>>> import numpy as np
>>> from numpy import linalg as LA
>>> np.set_printoptions(precision=2, suppress=True, linewidth=160)
>>> X = np.loadtxt("test7.csv", delimiter=",")
>>> X
array([[4., 2., 6.],
       [2., 1., 3.],
       [6., 3., 9.]])
>>> np.kron(np.eye(2, dtype=int), X)
array([[4., 2., 6., 0., 0., 0.],
       [2., 1., 3., 0., 0., 0.],
       [6., 3., 9., 0., 0., 0.],
       [0., 0., 0., 4., 2., 6.],
       [0., 0., 0., 2., 1., 3.],
       [0., 0., 0., 6., 3., 9.]])
>>> A = np.loadtxt("layer16.csv", delimiter=",")
>>> A
array([[ 1.3 ,  0.52, -1.04, -0.07],
       [ 0.52,  0.23, -0.47, -0.29],
       [-1.04, -0.47,  0.94,  0.58],
       [-0.07, -0.29,  0.58,  2.53]])
>>> # rows and columns are dependent
>>> evals, evecs = LA.eigh(A)
>>> round(float(evals.sum()), 2), np.trace(A)
(5.0, np.float64(5.0))
>>> evals.round(2) + 0
array([0., 0., 2., 3.])
>>> np.round(LA.eigvalsh(A @ A), 2) + 0
array([0., 0., 4., 9.])
>>> np.abs(evecs[:, -1])
array([0.38, 0.23, 0.46, 0.77])
>>> np.round(LA.svd(A, compute_uv=False), 2) + 0
array([3., 2., 0., 0.])
>>> np.round(evecs.T @ evecs, 2) + 0
array([[1., 0., 0., 0.],
       [0., 1., 0., 0.],
       [0., 0., 1., 0.],
       [0., 0., 0., 1.]])
>>> np.unique(evals.round(6) + 0, return_counts=True)[1]
array([2, 1, 1])
>>> (evals > 1e-8).sum(), (evals < -1e-8).sum()
(np.int64(2), np.int64(0))
>>> out = A / LA.norm(A, axis=1, keepdims=True)
>>> G = out @ out.T
>>> (G - 2 * np.eye(4)).round(6).argmax(axis=1)
array([1, 0, 3, 2])
>>> np.round(np.degrees(np.arccos(np.clip(G[3, 1], -1, 1))), 2)
np.float64(122.6)
>>> G[3]
array([-0.23, -0.54,  0.53,  1.  ])
>>> np.argwhere(np.triu(np.abs(G) > 0.95, 1))
array([[1, 2]])
>>> LA.norm(out, axis=1)
array([1., 1., 1., 1.])
>>> G
array([[ 1.  ,  0.94, -0.94, -0.23],
       [ 0.94,  1.  , -1.  , -0.54],
       [-0.94, -1.  ,  1.  ,  0.53],
       [-0.23, -0.54,  0.53,  1.  ]])
